$ python -q
>>> import numpy as np
>>> np.set_printoptions(precision=4, suppress=True, linewidth=100)
>>> A = np.load("mat.npy")
>>> print(A)
[[0. 1. 0. 0. 2. 3.]
 [1. 0. 0. 0. 0. 0.]
 [0. 0. 0. 0. 0. 0.]
 [0. 0. 0. 0. 0. 0.]
 [2. 0. 0. 0. 0. 0.]
 [3. 0. 0. 0. 0. 0.]]
>>> # symmetric
>>> U, sigma, vt = np.linalg.svd(A)
>>> print(sigma.round(4) + 0)
[3.7417 3.7417 0.     0.     0.     0.    ]
>>> out = U[:, :2] @ np.diag(sigma[:2]) @ vt[:2]
>>> print(out.round(4) + 0)
[[0. 1. 0. 0. 2. 3.]
 [1. 0. 0. 0. 0. 0.]
 [0. 0. 0. 0. 0. 0.]
 [0. 0. 0. 0. 0. 0.]
 [2. 0. 0. 0. 0. 0.]
 [3. 0. 0. 0. 0. 0.]]
>>> print(np.linalg.matrix_rank(A, rtol=0.05))
2
>>> r = np.linalg.matrix_rank(A)
>>> print(r)
2
>>> ns = np.linalg.svd(A)[2][r:].T
>>> print(np.round(ns @ ns.T, 4) + 0)
[[ 0.      0.      0.      0.      0.      0.    ]
 [ 0.      0.9286  0.      0.     -0.1429 -0.2143]
 [ 0.      0.      1.      0.      0.      0.    ]
 [ 0.      0.      0.      1.      0.      0.    ]
 [ 0.     -0.1429  0.      0.      0.7143 -0.4286]
 [ 0.     -0.2143  0.      0.     -0.4286  0.3571]]
>>> print(np.round(A @ ns, 4) + 0)
[[0. 0. 0. 0.]
 [0. 0. 0. 0.]
 [0. 0. 0. 0.]
 [0. 0. 0. 0.]
 [0. 0. 0. 0.]
 [0. 0. 0. 0.]]
>>> print(np.linalg.matrix_rank(A.T @ A), np.linalg.matrix_rank(A @ A.T))
2 2
>>> print([int(np.linalg.matrix_rank(A[:i])) for i in range(1, len(A) + 1)])
[1, 2, 2, 2, 2, 2]
>>> ev, V = np.linalg.eigh(A)
>>> x0 = np.array([1, 2, 0, 3, 3, 2])
>>> print((np.sign(V[:, -1].round(6)) == np.sign(V[0, -1].round(6))).astype(int))
[1 1 0 0 1 1]
>>> print(np.round(V * np.abs(ev) @ V.T, 4) + 0)
[[3.7417 0.     0.     0.     0.     0.    ]
 [0.     0.2673 0.     0.     0.5345 0.8018]
 [0.     0.     0.     0.     0.     0.    ]
 [0.     0.     0.     0.     0.     0.    ]
 [0.     0.5345 0.     0.     1.069  1.6036]
 [0.     0.8018 0.     0.     1.6036 2.4054]]
>>> print(x0 @ A @ x0)
28.0
>>> w1 = np.array([[1, -3, -1],
...     [0, -3, 0],
...     [0, -1, 2],
...     [2, 0, 0],
...     [2, 1, -3],
...     [2, 3, -3]])
>>> beta = np.array([5, -3, -1])
>>> act = np.maximum(A @ w1 + beta, 0)
>>> print((act > 0).mean(axis=0))
[1.     0.1667 0.    ]
>>> print(act)
[[15.  5.  0.]
 [ 6.  0.  0.]
 [ 5.  0.  0.]
 [ 5.  0.  0.]
 [ 7.  0.  0.]
 [ 8.  0.  0.]]
>>> Z = np.array([[2, 0], [-1, 1], [-1, -1]])
>>> print(act @ Z)
[[25.  5.]
 [12.  0.]
 [10.  0.]
 [10.  0.]
 [14.  0.]
 [16.  0.]]
>>> print(w1 @ Z)
[[ 6 -2]
 [ 3 -3]
 [-1 -3]
 [ 4  0]
 [ 6  4]
 [ 4  6]]
>>> m1 = np.loadtxt("out15.csv", delimiter=",")
>>> print(m1)
[[ 7.  5.  0.  0.  0.  0.  0.  0.  0.  0.  0.  0.  0.]
 [ 5. -9.  5.  0.  0.  0.  0.  0.  0.  0.  0.  0.  0.]
 [ 0.  5. -5.  5.  0.  0.  0.  0.  0.  0.  0.  0.  0.]
 [ 0.  0.  5.  8.  5.  0.  0.  0.  0.  0.  0.  0.  0.]
 [ 0.  0.  0.  5. -2.  5.  0.  0.  0.  0.  0.  0.  0.]
 [ 0.  0.  0.  0.  5.  9.  5.  0.  0.  0.  0.  0.  0.]
 [ 0.  0.  0.  0.  0.  5. -6.  5.  0.  0.  0.  0.  0.]
 [ 0.  0.  0.  0.  0.  0.  5. -4.  5.  0.  0.  0.  0.]
 [ 0.  0.  0.  0.  0.  0.  0.  5.  0.  5.  0.  0.  0.]
 [ 0.  0.  0.  0.  0.  0.  0.  0.  5.  5.  5.  0.  0.]
 [ 0.  0.  0.  0.  0.  0.  0.  0.  0.  5. -6.  5.  0.]
 [ 0.  0.  0.  0.  0.  0.  0.  0.  0.  0.  5.  2.  5.]
 [ 0.  0.  0.  0.  0.  0.  0.  0.  0.  0.  0.  5.  8.]]
>>> print(np.all(np.linalg.eigvalsh(m1) > 0))
False
